$ python3 -q
>>> import numpy as np
>>> np.set_printoptions(precision=2, suppress=True, linewidth=160)
>>> m1 = 4 * np.eye(12) + np.ones((12, 12))
>>> m1
array([[5., 1., 1., 1., 1., 1., 1., 1., 1., 1., 1., 1.],
       [1., 5., 1., 1., 1., 1., 1., 1., 1., 1., 1., 1.],
       [1., 1., 5., 1., 1., 1., 1., 1., 1., 1., 1., 1.],
       [1., 1., 1., 5., 1., 1., 1., 1., 1., 1., 1., 1.],
       [1., 1., 1., 1., 5., 1., 1., 1., 1., 1., 1., 1.],
       [1., 1., 1., 1., 1., 5., 1., 1., 1., 1., 1., 1.],
       [1., 1., 1., 1., 1., 1., 5., 1., 1., 1., 1., 1.],
       [1., 1., 1., 1., 1., 1., 1., 5., 1., 1., 1., 1.],
       [1., 1., 1., 1., 1., 1., 1., 1., 5., 1., 1., 1.],
       [1., 1., 1., 1., 1., 1., 1., 1., 1., 5., 1., 1.],
       [1., 1., 1., 1., 1., 1., 1., 1., 1., 1., 5., 1.],
       [1., 1., 1., 1., 1., 1., 1., 1., 1., 1., 1., 5.]])
>>> x0 = np.ones(12)
>>> for _ in range(4):
...     x0 = m1 @ x0
...     x0 /= np.linalg.norm(x0)
...     print(round(x0 @ m1 @ x0, 2))
... 
16.0
16.0
16.0
16.0
>>> np.round(np.linalg.eigvalsh(m1)[-1], 2)
np.float64(16.0)
>>> print(x0)
[0.29 0.29 0.29 0.29 0.29 0.29 0.29 0.29 0.29 0.29 0.29 0.29]
>>> basis = np.sign(np.array([[-1, -2, -1, 0], [-1, 1, 2, 2], [3, -1, 1, 2], [-2, -1, 0, -3]]))
>>> A2 = (np.tril(basis, -1) + np.eye(4)) @ (np.triu(basis, 1) + np.eye(4))
>>> ev = np.array([2, 1, -1, 2])
>>> M = np.rint(A2 * ev @ np.linalg.inv(A2)) + 0
>>> M
array([[-3.,  0.,  2., -3.],
       [10.,  2., -4.,  6.],
       [-4.,  0.,  3., -3.],
       [ 0.,  0.,  0.,  2.]])
>>> A2 = np.linalg.inv(M)
>>> np.round(M @ A2, 2) + 0
array([[1., 0., 0., 0.],
       [0., 1., 0., 0.],
       [0., 0., 1., 0.],
       [0., 0., 0., 1.]])
>>> np.round(np.linalg.det(M) * A2, 2) + 0
array([[ 12.,   0.,  -8.,   6.],
       [-28.,  -2.,  16., -12.],
       [ 16.,   0., -12.,   6.],
       [  0.,   0.,   0.,  -2.]])
>>> np.round(np.linalg.inv(A2), 2) + 0
array([[-3.,  0.,  2., -3.],
       [10.,  2., -4.,  6.],
       [-4.,  0.,  3., -3.],
       [ 0.,  0.,  0.,  2.]])
>>> round(np.linalg.cond(M), 2)
np.float64(156.11)
>>> print(np.linalg.eigvals(M))
[ 2. -1.  1.  2.]
>>> np.einsum("ii->", M)
np.float64(4.0)
>>> print(np.round(np.linalg.det(M.T), 2))
-4.0
>>> round(float(np.linalg.det(M[::-1])), 2)
-4.0
>>> print(np.poly(M))
[ 1. -4.  3.  4. -4.]
>>> E = np.load("m.npy")
>>> E
array([[  0.48,  -4.13,  -2.65,  -3.64],
       [ -1.03,   1.82,   1.79,   2.55],
       [ -1.62,   8.71,   5.34,   9.28],
       [  2.05,  -9.62,  -6.06, -10.55],
       [  1.64,  -9.13,  -5.96, -10.41],
       [ -1.48,  10.64,   7.23,  11.04],
       [ -2.1 ,   9.51,   6.47,  10.13],
       [  1.36,  -7.16,  -4.78,  -7.9 ],
       [ -0.76,   5.54,   4.26,   5.76],
       [ -1.2 ,   4.77,   3.03,   4.96],
       [  1.33,  -9.99,  -6.2 , -10.52],
       [  0.93,  -3.98,  -1.93,  -4.22]])
>>> def softmax(z):
...     e = np.exp(z - z.max(axis=-1, keepdims=True))
...     return e / e.sum(axis=-1, keepdims=True)
... 
>>> softmax(E[11] + -2)
array([0.93, 0.01, 0.05, 0.01])
>>> np.round(softmax(10 * E[11]), 2) + 0
array([1., 0., 0., 0.])
>>> print(softmax(E).sum(axis=1))
[1. 1. 1. 1. 1. 1. 1. 1. 1. 1. 1. 1.]
>>> scores = E @ E.T / np.sqrt(4)
>>> print(softmax(scores).round(6).argmax(axis=1))
[10  5  5 10 10  5  5 10  5  5 10 10]
>>> np.round(softmax(scores + np.triu(np.full(scores.shape, -np.inf), 1)), 2) + 0
array([[1.  , 0.  , 0.  , 0.  , 0.  , 0.  , 0.  , 0.  , 0.  , 0.  , 0.  , 0.  ],
       [0.  , 1.  , 0.  , 0.  , 0.  , 0.  , 0.  , 0.  , 0.  , 0.  , 0.  , 0.  ],
       [0.  , 0.  , 1.  , 0.  , 0.  , 0.  , 0.  , 0.  , 0.  , 0.  , 0.  , 0.  ],
       [0.  , 0.  , 0.  , 1.  , 0.  , 0.  , 0.  , 0.  , 0.  , 0.  , 0.  , 0.  ],
       [0.  , 0.  , 0.  , 0.97, 0.03, 0.  , 0.  , 0.  , 0.  , 0.  , 0.  , 0.  ],
       [0.  , 0.  , 0.  , 0.  , 0.  , 1.  , 0.  , 0.  , 0.  , 0.  , 0.  , 0.  ],
       [0.  , 0.  , 0.  , 0.  , 0.  , 1.  , 0.  , 0.  , 0.  , 0.  , 0.  , 0.  ],
       [0.  , 0.  , 0.  , 0.94, 0.06, 0.  , 0.  , 0.  , 0.  , 0.  , 0.  , 0.  ],
       [0.  , 0.  , 0.  , 0.  , 0.  , 1.  , 0.  , 0.  , 0.  , 0.  , 0.  , 0.  ],
       [0.  , 0.  , 0.  , 0.  , 0.  , 1.  , 0.  , 0.  , 0.  , 0.  , 0.  , 0.  ],
       [0.  , 0.  , 0.  , 0.16, 0.  , 0.  , 0.  , 0.  , 0.  , 0.  , 0.84, 0.  ],
       [0.  , 0.  , 0.  , 0.36, 0.07, 0.  , 0.  , 0.  , 0.  , 0.  , 0.57, 0.  ]])
